In [1]: import numpy as np

In [2]: np.set_printoptions(precision=3, suppress=True, linewidth=120)

In [3]: J = np.load("out6.npy")

In [4]: J
Out[4]: 
array([[0, 1, 4, 4, 0, 7, 7],
       [0, 0, 3, 2, 6, 2, 9],
       [0, 0, 0, 8, 4, 1, 1],
       [0, 0, 0, 0, 2, 5, 7],
       [0, 0, 0, 0, 0, 9, 8],
       [0, 0, 0, 0, 0, 0, 5],
       [0, 0, 0, 0, 0, 0, 0]])

In [5]: # triangular, det is the product of the diagonal

In [6]: np.linalg.lstsq(J[:-1].T, J[-1])[2]
Out[6]: np.int32(6)

In [7]: np.round(J @ np.linalg.pinv(J) @ J, 3) + 0
Out[7]: 
array([[0., 1., 4., 4., 0., 7., 7.],
       [0., 0., 3., 2., 6., 2., 9.],
       [0., 0., 0., 8., 4., 1., 1.],
       [0., 0., 0., 0., 2., 5., 7.],
       [0., 0., 0., 0., 0., 9., 8.],
       [0., 0., 0., 0., 0., 0., 5.],
       [0., 0., 0., 0., 0., 0., 0.]])

In [8]: np.unique(J.round(6), axis=0).shape
Out[8]: (7, 7)

In [9]: W = np.array([[9, 0], [7, 5], [5, 3], [4, 2], [7, 4], [0, 6], [4, 1]])

In [10]: coef = np.array([-1, -1])

In [11]: H = np.maximum(J @ W + coef, 0)

In [12]: np.linalg.matrix_rank(H)
Out[12]: np.int64(2)

In [13]: (H > 0).mean(axis=0)
Out[13]: array([0.857, 0.857])

In [14]: H
Out[14]: 
array([[ 70,  73],
       [100,  57],
       [ 63,  38],
       [ 41,  44],
       [ 31,  61],
       [ 19,   4],
       [  0,   0]])

In [15]: cent = np.array([[-5, -7, 2], [1, 3, 4]])

In [16]: W @ cent
Out[16]: 
array([[-45, -63,  18],
       [-30, -34,  34],
       [-22, -26,  22],
       [-18, -22,  16],
       [-31, -37,  30],
       [  6,  18,  24],
       [-19, -25,  12]])

In [17]: np.unravel_index(np.abs(J).argmax(), J.shape)
Out[17]: (np.int64(1), np.int64(6))

In [18]: np.linalg.matrix_rank(J)
Out[18]: np.int64(6)

In [19]: J.mean(axis=0)
Out[19]: array([0.   , 0.143, 1.   , 2.   , 1.714, 3.429, 5.286])

In [20]: round(float(np.linalg.norm(J)), 3)
Out[20]: 24.393

In [21]: F = np.load("w.npy")

In [22]: F
Out[22]: 
array([[0, 0, 0, 3, 1],
       [0, 0, 0, 0, 3],
       [0, 0, 0, 0, 0],
       [3, 0, 0, 0, 0],
       [1, 3, 0, 0, 0]])

In [23]: # rank 4

In [24]: left, sv, VT = np.linalg.svd(F)

In [25]: evecs = VT[:(sv > 1e-8).sum()]

In [26]: rng = np.random.default_rng(902510)

In [27]: x = F[3] + 2 * F[0] + rng.integers(2) * np.eye(5)[0]

In [28]: x
Out[28]: array([4., 0., 0., 6., 2.])

In [29]: np.linalg.matrix_rank(np.vstack([F, x]))
Out[29]: np.int64(4)

In [30]: np.sort(np.linalg.eigvals(F).real)
Out[30]: array([-3.541, -2.541,  0.   ,  2.541,  3.541])

In [31]: (np.linalg.matrix_power((F != 0) + (F.T != 0) + np.eye(5), 5) > 0).astype(int)
Out[31]: 
array([[1, 1, 0, 1, 1],
       [1, 1, 0, 1, 1],
       [0, 0, 1, 0, 0],
       [1, 1, 0, 1, 1],
       [1, 1, 0, 1, 1]])

In [32]: ev, evecs = np.linalg.eigh(F)

In [33]: (ev > 1e-8).sum(), (ev < -1e-8).sum()
Out[33]: (np.int64(2), np.int64(2))

In [34]: np.unique(ev.round(6) + 0, return_counts=True)[1]
Out[34]: array([1, 1, 1, 1, 1])

In [35]: ev.round(3) + 0
Out[35]: array([-3.541, -2.541,  0.   ,  2.541,  3.541])

In [36]: np.abs(evecs[:, -1]).round(6).argmax()
Out[36]: np.int64(0)

In [37]: np.linalg.eigvalsh(F + -1 * np.eye(5))
Out[37]: array([-4.541, -3.541, -1.   ,  1.541,  2.541])
